% ipython --no-banner

In [1]: import numpy as np

In [2]: np.set_printoptions(precision=1, suppress=True, linewidth=140, floatmode="fixed")

In [3]: rnd = lambda a: np.round(a, 1) + 0

In [4]: Q, _ = np.linalg.qr(np.array([[-3.0, -1.6, -1.1, -0.7, -0.2, 0.7, -0.8, -0.3],
   ...:     [0.7, -0.8, 0.7, -1.7, 0.9, 2.0, -0.4, 0.0],
   ...:     [0.9, 1.7, 1.3, -3.3, -1.3, 0.8, 0.5, 0.4],
   ...:     [-1.0, -1.4, -1.1, 0.2, 1.2, -3.0, -2.2, -0.6],
   ...:     [-0.2, -0.2, 0.0, 0.7, 0.6, -1.4, 0.2, -0.8],
   ...:     [-0.6, -0.2, -1.8, 0.4, -1.7, 0.3, 0.6, 0.5],
   ...:     [-0.9, -0.7, -0.3, -1.0, 0.4, 0.4, -0.1, 0.0],
   ...:     [-0.3, -0.4, -0.3, 0.7, 0.6, -0.5, -1.8, -0.3]]))

In [5]: W0 = 4 * Q

In [6]: print(rnd(W0))
[[-3.4  0.7 -1.3 -0.3  1.2  0.6  0.6 -0.2]
 [ 0.8 -2.6 -1.2 -2.0  1.5  0.2  0.3 -0.9]
 [ 1.0  2.4 -1.1 -2.4 -1.1  0.5  0.6 -0.7]
 [-1.1 -1.6  0.7 -0.9 -2.7  1.6  0.5  0.9]
 [-0.2 -0.2 -0.3  1.0 -0.8  1.3 -1.6 -3.2]
 [-0.7  0.4  3.2 -1.7  1.1 -0.1 -0.2 -1.0]
 [-1.0 -0.3 -0.6 -1.1 -1.2 -2.7 -2.2  0.1]
 [-0.3 -0.4  0.2  0.6 -1.0 -2.0  2.7 -1.7]]

In [7]: A2 = W0 / np.sqrt((W0 ** 2).mean(axis=1, keepdims=True))

In [8]: print(rnd(A2[1]))
[ 0.6 -1.9 -0.9 -1.4  1.0  0.1  0.2 -0.6]

In [9]: print(np.linalg.matrix_rank(A2) == np.linalg.matrix_rank(W0))
True

In [10]: print(rnd(W0 - W0.mean(axis=1, keepdims=True)))
[[-3.1  0.9 -1.1 -0.1  1.5  0.9  0.9  0.1]
 [ 1.3 -2.1 -0.7 -1.5  2.0  0.7  0.8 -0.4]
 [ 1.1  2.5 -1.0 -2.3 -1.0  0.6  0.7 -0.6]
 [-0.8 -1.3  1.0 -0.6 -2.3  1.9  0.8  1.2]
 [ 0.3  0.3  0.2  1.5 -0.3  1.8 -1.1 -2.7]
 [-0.8  0.3  3.1 -1.8  0.9 -0.3 -0.3 -1.1]
 [ 0.1  0.8  0.5  0.0 -0.1 -1.6 -1.1  1.2]
 [-0.1 -0.2  0.4  0.8 -0.8 -1.7  3.0 -1.5]]

In [11]: f = np.array([1, 0, 2, 0, 0, 1, 0, 2])

In [12]: A2 = W0 + np.outer(f, np.eye(8)[0])

In [13]: print(np.linalg.matrix_rank(A2 - W0))
1

In [14]: print(np.linalg.matrix_rank(np.linalg.inv(A2) - np.linalg.inv(W0), tol=1e-8))
1

In [15]: print(np.allclose(W0 @ W0.T, W0.T @ W0))
True

In [16]: print(rnd(np.linalg.det(W0)))
-65536.0

In [17]: print(rnd((W0 + W0.T) / 2))
[[-3.4  0.7 -0.2 -0.7  0.5  0.0 -0.2 -0.2]
 [ 0.7 -2.6  0.6 -1.8  0.7  0.3  0.0 -0.7]
 [-0.2  0.6 -1.1 -0.9 -0.7  1.9  0.0 -0.2]
 [-0.7 -1.8 -0.9 -0.9 -0.8  0.0 -0.3  0.7]
 [ 0.5  0.7 -0.7 -0.8 -0.8  1.2 -1.4 -2.1]
 [ 0.0  0.3  1.9  0.0  1.2 -0.1 -1.4 -1.5]
 [-0.2  0.0  0.0 -0.3 -1.4 -1.4 -2.2  1.4]
 [-0.2 -0.7 -0.2  0.7 -2.1 -1.5  1.4 -1.7]]

In [18]: E = np.load("arr.npy")

In [19]: print(E)
[[-1.7 -1.1 -1.3 -2.4  2.0 -1.9 -1.1 -0.7  2.0 -0.7  1.0  1.9 -1.8]
 [-2.2 -0.9 -1.1 -2.1  2.1 -2.1 -0.8 -0.9  2.0 -0.9  0.8  2.1 -2.2]
 [-2.2 -0.9 -0.7 -2.3  2.1 -2.2 -1.0 -0.9  1.8 -0.8  0.7  1.8 -2.0]
 [-2.3 -1.1 -0.9 -2.0  2.3 -1.7 -0.8 -1.2  2.0 -0.6  0.7  2.2 -2.6]
 [-2.0 -1.2 -1.1 -2.1  1.7 -2.4 -0.8 -1.2  2.2 -1.2  0.9  1.8 -1.2]
 [-1.0  0.9 -1.1 -1.0  0.5 -1.4  1.1 -1.0  0.6 -0.7  2.1  0.9  1.2]
 [-1.4  0.7 -1.1 -1.2 -0.3 -0.9  1.3 -1.0 -0.2 -0.9  2.5  0.9  1.3]
 [-1.2  0.8 -1.3 -1.3  0.4 -1.4  0.8 -0.6  0.0 -1.2  1.7  1.1  1.0]
 [-0.7  0.9 -0.9 -0.5  0.6 -0.6  0.7 -1.6 -0.4 -1.6  2.1  1.1  0.9]
 [-1.5  0.8 -1.0 -1.4 -0.1 -0.9  1.1 -1.3  0.8 -0.9  2.0  1.4  1.3]]

In [20]: f = np.array([3, 0, 2])

In [21]: print(rnd(np.correlate(E[0], E[6], "full")))
[-2.2 -3.0 -6.9 -5.5 -1.5 -3.6  3.2 -6.6  2.7 -1.1 16.8 -0.9  8.4  1.9 -1.9  5.9 -2.3  3.8 -4.7  3.0 -6.1  1.8  1.9 -3.9  2.5]

In [22]: print(rnd(np.convolve(E[0], f)))
[ -5.1  -3.3  -7.3  -9.4   3.4 -10.5   0.7  -5.9   3.8  -3.5   7.0   4.3  -3.4   3.8  -3.6]

In [23]: print(rnd(np.cross(E[0, :3], E[6, :3])))
[ 2.1 -0.1 -2.7]

In [24]: Uu, sigma, Vt = np.linalg.svd(E, full_matrices=False)

In [25]: print(rnd(np.cumsum(sigma ** 2) / np.sum(sigma ** 2)))
[0.8 1.0 1.0 1.0 1.0 1.0 1.0 1.0 1.0 1.0]

In [26]: print(Uu.shape, sigma.shape, Vt.shape)
(10, 10) (10,) (10, 13)

In [27]: print(rnd(np.sqrt((sigma ** 2).sum())), rnd(np.linalg.norm(E)))
16.1 16.1

In [28]: print(rnd(sigma))
[14.0  7.4  1.6  1.2  1.0  0.8  0.7  0.6  0.4  0.2]

In [29]: print(rnd(Vt @ Vt.T))
[[1.0 0.0 0.0 0.0 0.0 0.0 0.0 0.0 0.0 0.0]
 [0.0 1.0 0.0 0.0 0.0 0.0 0.0 0.0 0.0 0.0]
 [0.0 0.0 1.0 0.0 0.0 0.0 0.0 0.0 0.0 0.0]
 [0.0 0.0 0.0 1.0 0.0 0.0 0.0 0.0 0.0 0.0]
 [0.0 0.0 0.0 0.0 1.0 0.0 0.0 0.0 0.0 0.0]
 [0.0 0.0 0.0 0.0 0.0 1.0 0.0 0.0 0.0 0.0]
 [0.0 0.0 0.0 0.0 0.0 0.0 1.0 0.0 0.0 0.0]
 [0.0 0.0 0.0 0.0 0.0 0.0 0.0 1.0 0.0 0.0]
 [0.0 0.0 0.0 0.0 0.0 0.0 0.0 0.0 1.0 0.0]
 [0.0 0.0 0.0 0.0 0.0 0.0 0.0 0.0 0.0 1.0]]

In [30]: data = np.load("block15.npy")

In [31]: print(data)
[[ 2.0  3.0  0.0  0.0  0.0  0.0  0.0  0.0  0.0  0.0  0.0  0.0  0.0]
 [ 3.0  1.0  3.0  0.0  0.0  0.0  0.0  0.0  0.0  0.0  0.0  0.0  0.0]
 [ 0.0  3.0 -3.0  3.0  0.0  0.0  0.0  0.0  0.0  0.0  0.0  0.0  0.0]
 [ 0.0  0.0  3.0 -1.0  3.0  0.0  0.0  0.0  0.0  0.0  0.0  0.0  0.0]
 [ 0.0  0.0  0.0  3.0 -1.0  3.0  0.0  0.0  0.0  0.0  0.0  0.0  0.0]
 [ 0.0  0.0  0.0  0.0  3.0 -3.0  3.0  0.0  0.0  0.0  0.0  0.0  0.0]
 [ 0.0  0.0  0.0  0.0  0.0  3.0  2.0  3.0  0.0  0.0  0.0  0.0  0.0]
 [ 0.0  0.0  0.0  0.0  0.0  0.0  3.0 -2.0  3.0  0.0  0.0  0.0  0.0]
 [ 0.0  0.0  0.0  0.0  0.0  0.0  0.0  3.0  1.0  3.0  0.0  0.0  0.0]
 [ 0.0  0.0  0.0  0.0  0.0  0.0  0.0  0.0  3.0 -2.0  3.0  0.0  0.0]
 [ 0.0  0.0  0.0  0.0  0.0  0.0  0.0  0.0  0.0  3.0  0.0  3.0  0.0]
 [ 0.0  0.0  0.0  0.0  0.0  0.0  0.0  0.0  0.0  0.0  3.0  1.0  3.0]
 [ 0.0  0.0  0.0  0.0  0.0  0.0  0.0  0.0  0.0  0.0  0.0  3.0 -2.0]]

In [32]: # symmetric

In [33]: rng = np.random.default_rng(259)

In [34]: idx = rng.permutation(13)

In [35]: print(idx)
[ 6 11  5  1 12  7  2  9  3  8  0  4 10]

In [36]: A2 = data[idx][:, idx]

In [37]: print(np.allclose(A2, data))
False

In [38]: print(np.trace(A2))
-7.0

In [39]: print(np.diag(A2))
[ 2.0  1.0 -3.0  1.0 -2.0 -2.0 -3.0 -2.0 -1.0  1.0  2.0 -1.0  0.0]

In [40]: print(rnd(np.linalg.det(A2)), rnd(np.linalg.det(data[idx])))
-331614.0 -331614.0

In [41]: print([round(float(np.linalg.det(data[:i, :i])), 2) + 0 for i in range(1, 14)])
[2.0, -7.0, 3.0, 60.0, -87.0, -279.0, 225.0, 2061.0, 36.0, -18621.0, -324.0, 167265.0, -331614.0]

In [42]: f = np.array([2, -1, -1, -1, 0, 2, -1, -1, 1, 1, 2, 2, 1])

In [43]: A2 = data + np.outer(f, np.eye(13)[4])

In [44]: print(np.linalg.matrix_rank(A2 - data))
1

In [45]: print(np.linalg.matrix_rank(np.linalg.inv(A2) - np.linalg.inv(data), tol=1e-8))
1

In [46]: idx = rng.permutation(13)

In [47]: A2 = data[:, idx] * rng.choice([-1, 1], 13)

In [48]: print(A2)
[[ 0.0 -0.0  0.0 -0.0  2.0  0.0 -0.0  0.0  3.0  0.0 -0.0 -0.0  0.0]
 [ 0.0 -0.0  0.0 -0.0  3.0  0.0 -3.0  0.0  1.0  0.0 -0.0 -0.0  0.0]
 [ 0.0 -0.0  0.0 -0.0  0.0  3.0  3.0  0.0  3.0  0.0 -0.0 -0.0  0.0]
 [ 3.0 -0.0  0.0 -0.0  0.0 -1.0 -3.0  0.0  0.0  0.0 -0.0 -0.0  0.0]
 [-1.0 -0.0  0.0 -0.0  0.0  3.0 -0.0  0.0  0.0  0.0 -0.0 -3.0  0.0]
 [ 3.0 -3.0  0.0 -0.0  0.0  0.0 -0.0  0.0  0.0  0.0 -0.0  3.0  0.0]
 [ 0.0 -2.0  0.0 -0.0  0.0  0.0 -0.0  3.0  0.0  0.0 -0.0 -3.0  0.0]
 [ 0.0 -3.0  0.0 -0.0  0.0  0.0 -0.0 -2.0  0.0  3.0 -0.0 -0.0  0.0]
 [ 0.0 -0.0  3.0 -0.0  0.0  0.0 -0.0  3.0  0.0  1.0 -0.0 -0.0  0.0]
 [ 0.0 -0.0 -2.0 -0.0  0.0  0.0 -0.0  0.0  0.0  3.0 -0.0 -0.0  3.0]
 [ 0.0 -0.0  3.0 -0.0  0.0  0.0 -0.0  0.0  0.0  0.0 -3.0 -0.0  0.0]
 [ 0.0 -0.0  0.0 -3.0  0.0  0.0 -0.0  0.0  0.0  0.0 -1.0 -0.0  3.0]
 [ 0.0 -0.0  0.0  2.0  0.0  0.0 -0.0  0.0  0.0  0.0 -3.0 -0.0  0.0]]

In [49]: Uu, _, Vt = np.linalg.svd(data.T @ A2)

In [50]: print(idx)
[ 4  6  9 12  0  3  2  7  1  8 11  5 10]

In [51]: w, V = np.linalg.eigh(data)

In [52]: print(rnd(w.sum()), np.trace(data))
-7.0 -7.0

In [53]: print((w > 1e-8).sum(), (w < -1e-8).sum())
6 7

In [54]: M = np.load("w.npy")

In [55]: print(M)
[[0 0 1 0 0 1 1 1 0]
 [0 0 0 1 0 0 0 0 0]
 [1 0 0 0 1 1 1 1 1]
 [0 1 0 0 0 0 0 0 0]
 [0 0 1 0 0 1 0 0 0]
 [1 0 1 0 1 0 1 1 1]
 [1 0 1 0 0 1 0 0 0]
 [1 0 1 0 0 1 0 0 1]
 [0 0 1 0 0 1 0 1 0]]

In [56]: A2 = np.linalg.inv(M)

In [57]: print(np.allclose(A2, M.T))
False

In [58]: print(rnd(np.linalg.inv(A2)))
[[0.0 0.0 1.0 0.0 0.0 1.0 1.0 1.0 0.0]
 [0.0 0.0 0.0 1.0 0.0 0.0 0.0 0.0 0.0]
 [1.0 0.0 0.0 0.0 1.0 1.0 1.0 1.0 1.0]
 [0.0 1.0 0.0 0.0 0.0 0.0 0.0 0.0 0.0]
 [0.0 0.0 1.0 0.0 0.0 1.0 0.0 0.0 0.0]
 [1.0 0.0 1.0 0.0 1.0 0.0 1.0 1.0 1.0]
 [1.0 0.0 1.0 0.0 0.0 1.0 0.0 0.0 0.0]
 [1.0 0.0 1.0 0.0 0.0 1.0 0.0 0.0 1.0]
 [0.0 0.0 1.0 0.0 0.0 1.0 0.0 1.0 0.0]]

In [59]: print(rnd(np.linalg.slogdet(M)[0]))
-1.0

In [60]: print(rnd(np.linalg.cond(M)))
11.1

In [61]: gram = M.T @ M

In [62]: print((M @ M.T).shape)
(9, 9)

In [63]: print((np.linalg.matrix_power((M != 0) + (M.T != 0) + np.eye(9), 9) > 0).astype(int))
[[1 0 1 0 1 1 1 1 1]
 [0 1 0 1 0 0 0 0 0]
 [1 0 1 0 1 1 1 1 1]
 [0 1 0 1 0 0 0 0 0]
 [1 0 1 0 1 1 1 1 1]
 [1 0 1 0 1 1 1 1 1]
 [1 0 1 0 1 1 1 1 1]
 [1 0 1 0 1 1 1 1 1]
 [1 0 1 0 1 1 1 1 1]]

In [64]: print(rnd(np.sort(np.linalg.eigvals(M).real)))
[-2.2 -1.6 -1.0 -1.0 -0.5  0.4  0.6  1.0  4.3]

In [65]: feats = np.loadtxt("case12.csv", delimiter=",")

In [66]: print(feats)
[[  4.0   5.0   6.0   7.0   8.0   9.0  10.0  11.0  12.0  13.0  14.0]
 [ 15.0  16.0  17.0  18.0  19.0  20.0  21.0  22.0  23.0  24.0  25.0]
 [ 26.0  27.0  28.0  29.0  30.0  31.0  32.0  33.0  34.0  35.0  36.0]
 [ 37.0  38.0  39.0  40.0  41.0  42.0  43.0  44.0  45.0  46.0  47.0]
 [ 48.0  49.0  50.0  51.0  52.0  53.0  54.0  55.0  56.0  57.0  58.0]
 [ 59.0  60.0  61.0  62.0  63.0  64.0  65.0  66.0  67.0  68.0  69.0]
 [ 70.0  71.0  72.0  73.0  74.0  75.0  76.0  77.0  78.0  79.0  80.0]
 [ 81.0  82.0  83.0  84.0  85.0  86.0  87.0  88.0  89.0  90.0  91.0]
 [ 92.0  93.0  94.0  95.0  96.0  97.0  98.0  99.0 100.0 101.0 102.0]
 [103.0 104.0 105.0 106.0 107.0 108.0 109.0 110.0 111.0 112.0 113.0]
 [114.0 115.0 116.0 117.0 118.0 119.0 120.0 121.0 122.0 123.0 124.0]
 [125.0 126.0 127.0 128.0 129.0 130.0 131.0 132.0 133.0 134.0 135.0]]

In [67]: print(np.unique(feats.round(6), axis=0).shape)
(12, 11)

In [68]: print(rnd(np.trace(np.linalg.pinv(feats) @ feats)))
2.0

In [69]: print(rnd(feats @ np.linalg.pinv(feats) @ feats))
[[  4.0   5.0   6.0   7.0   8.0   9.0  10.0  11.0  12.0  13.0  14.0]
 [ 15.0  16.0  17.0  18.0  19.0  20.0  21.0  22.0  23.0  24.0  25.0]
 [ 26.0  27.0  28.0  29.0  30.0  31.0  32.0  33.0  34.0  35.0  36.0]
 [ 37.0  38.0  39.0  40.0  41.0  42.0  43.0  44.0  45.0  46.0  47.0]
 [ 48.0  49.0  50.0  51.0  52.0  53.0  54.0  55.0  56.0  57.0  58.0]
 [ 59.0  60.0  61.0  62.0  63.0  64.0  65.0  66.0  67.0  68.0  69.0]
 [ 70.0  71.0  72.0  73.0  74.0  75.0  76.0  77.0  78.0  79.0  80.0]
 [ 81.0  82.0  83.0  84.0  85.0  86.0  87.0  88.0  89.0  90.0  91.0]
 [ 92.0  93.0  94.0  95.0  96.0  97.0  98.0  99.0 100.0 101.0 102.0]
 [103.0 104.0 105.0 106.0 107.0 108.0 109.0 110.0 111.0 112.0 113.0]
 [114.0 115.0 116.0 117.0 118.0 119.0 120.0 121.0 122.0 123.0 124.0]
 [125.0 126.0 127.0 128.0 129.0 130.0 131.0 132.0 133.0 134.0 135.0]]

In [70]: print(np.linalg.lstsq(feats[:-1].T, feats[-1])[2])
2

In [71]: A2 = np.array([[0, 4],
    ...:     [2, -5],
    ...:     [-2, -3],
    ...:     [3, 2],
    ...:     [-3, -3],
    ...:     [4, 0],
    ...:     [0, 0],
    ...:     [1, -4],
    ...:     [3, -5],
    ...:     [2, -4],
    ...:     [3, -4]])

In [72]: print(A2.T @ feats.T)
[[  146.0   289.0   432.0   575.0   718.0   861.0  1004.0  1147.0  1290.0  1433.0  1576.0  1719.0]
 [ -249.0  -491.0  -733.0  -975.0 -1217.0 -1459.0 -1701.0 -1943.0 -2185.0 -2427.0 -2669.0 -2911.0]]

In [73]: print(np.einsum("ik,kj->ji", feats, A2))
[[  146.0   289.0   432.0   575.0   718.0   861.0  1004.0  1147.0  1290.0  1433.0  1576.0  1719.0]
 [ -249.0  -491.0  -733.0  -975.0 -1217.0 -1459.0 -1701.0 -1943.0 -2185.0 -2427.0 -2669.0 -2911.0]]

In [74]: print(np.linalg.matrix_rank(feats @ A2))
2

In [75]: print(np.linalg.matrix_rank(np.vstack([feats, A2.T])))
4

In [76]: print(np.vstack([feats, A2.T]).shape)
(14, 11)

In [77]: print(np.einsum("ik,kj->ij", feats, A2))
[[  146.0  -249.0]
 [  289.0  -491.0]
 [  432.0  -733.0]
 [  575.0  -975.0]
 [  718.0 -1217.0]
 [  861.0 -1459.0]
 [ 1004.0 -1701.0]
 [ 1147.0 -1943.0]
 [ 1290.0 -2185.0]
 [ 1433.0 -2427.0]
 [ 1576.0 -2669.0]
 [ 1719.0 -2911.0]]
